% python3 -q
>>> import numpy as np
>>> from numpy import linalg as LA
>>> np.set_printoptions(precision=1, suppress=True, linewidth=160, floatmode="fixed")
>>> E = np.loadtxt("layer5.csv", delimiter=",")
>>> E
array([[4.0, 0.0, 2.0, 8.0],
       [0.0, 4.0, 0.0, 2.0],
       [2.0, 0.0, 4.0, 0.0],
       [8.0, 2.0, 0.0, 4.0]])
>>> def softmax(z):
...     e = np.exp(z - z.max(axis=-1, keepdims=True))
...     return e / e.sum(axis=-1, keepdims=True)
... 
>>> np.round(softmax(10 * E[0]), 1) + 0
array([0.0, 0.0, 0.0, 1.0])
>>> softmax(E).sum(axis=1)
array([1.0, 1.0, 1.0, 1.0])
>>> np.round(softmax(E[0] + 5), 1) + 0
array([0.0, 0.0, 0.0, 1.0])
>>> att = E @ E.T / np.sqrt(4)
>>> np.round(softmax(att)[0] @ E, 1) + 0
array([4.0, 0.0, 2.0, 8.0])
>>> np.round(softmax(att), 1) + 0
array([[1.0, 0.0, 0.0, 0.0],
       [0.1, 0.8, 0.0, 0.1],
       [0.1, 0.0, 0.8, 0.1],
       [0.0, 0.0, 0.0, 1.0]])
>>> softmax(att).round(6).argmax(axis=1)
array([0, 1, 2, 3])
>>> np.round(softmax(att + np.triu(np.full(att.shape, -np.inf), 1)), 1) + 0
array([[1.0, 0.0, 0.0, 0.0],
       [0.1, 0.9, 0.0, 0.0],
       [0.1, 0.0, 0.9, 0.0],
       [0.0, 0.0, 0.0, 1.0]])
>>> U, sv, Vh = LA.svd(E, full_matrices=False)
>>> sv / sv[0]
array([1.0, 0.4, 0.4, 0.3])
>>> sv
array([12.5,  4.5,  4.5,  3.5])
>>> np.abs(U[:, 0]).round(6).argmax()
np.int64(0)
>>> np.round(U.T @ E @ Vh.T, 1) + 0
array([[12.5,  0.0,  0.0,  0.0],
       [ 0.0,  4.5,  0.0,  0.0],
       [ 0.0,  0.0,  4.5,  0.0],
       [ 0.0,  0.0,  0.0,  3.5]])
>>> np.abs(Vh[0])
array([0.7, 0.2, 0.2, 0.7])
>>> np.allclose(U * sv @ Vh, E)
True
>>> np.round(U.T @ U, 1) + 0
array([[1.0, 0.0, 0.0, 0.0],
       [0.0, 1.0, 0.0, 0.0],
       [0.0, 0.0, 1.0, 0.0],
       [0.0, 0.0, 0.0, 1.0]])
